% python3 -q
>>> import numpy as np
>>> from numpy import linalg as LA
>>> np.set_printoptions(precision=1, suppress=True, linewidth=160, sign=" ")
>>> K = np.loadtxt("layer1.csv", delimiter=",")
>>> print(K)
[[ 7.  0.  0.  0.]
 [ 0.  9.  0.  0.]
 [ 0.  0.  3.  0.]
 [ 0.  0.  0. -3.]]
>>> B = K[0, 0] * K[1:] - np.outer(K[1:, 0], K[0])
>>> B
array([[  0.,  63.,   0.,   0.],
       [  0.,   0.,  21.,   0.],
       [  0.,   0.,   0., -21.]])
>>> K[:, 0] / K[0, 0]
array([ 1.,  0.,  0.,  0.])
>>> W = np.array([[-2, -2, 1, 2], [-1, -1, -2, 1], [-2, 1, -2, 2], [2, 0, 2, 1]])
>>> b = np.array([0, 0, 3, 3])
>>> H = np.maximum(B @ W + b, 0)
>>> print((H > 0).astype(int))
[[ 0  0  0  1]
 [ 0  1  0  1]
 [ 0  0  0  0]]
>>> C = np.array([[2, 3, 1], [3, 3, 0], [3, 0, 3], [2, 1, 0]])
>>> W @ C
array([[ -3, -10,   1],
       [ -9,  -5,  -7],
       [ -3,  -1,  -8],
       [ 12,   7,   8]])
>>> J = np.loadtxt("run12.csv", delimiter=",")
>>> J
array([[ 5.,  1.,  0.,  0.,  0.],
       [ 0.,  5.,  1.,  0.,  0.],
       [ 0.,  0.,  5.,  1.,  0.],
       [ 0.,  0.,  0.,  5.,  1.],
       [ 0.,  0.,  0.,  0.,  5.]])
>>> LA.norm(J, axis=1).argmax()
np.int64(0)
>>> round(LA.norm(J, 1), 1), round(LA.norm(J, np.inf), 1)
(np.float64(6.0), np.float64(6.0))
>>> round(LA.norm(J[0] - J[1]), 1)
np.float64(6.5)
>>> round(LA.norm(J[0], 1), 1), round(LA.norm(J[0], np.inf), 1)
(np.float64(6.0), np.float64(5.0))
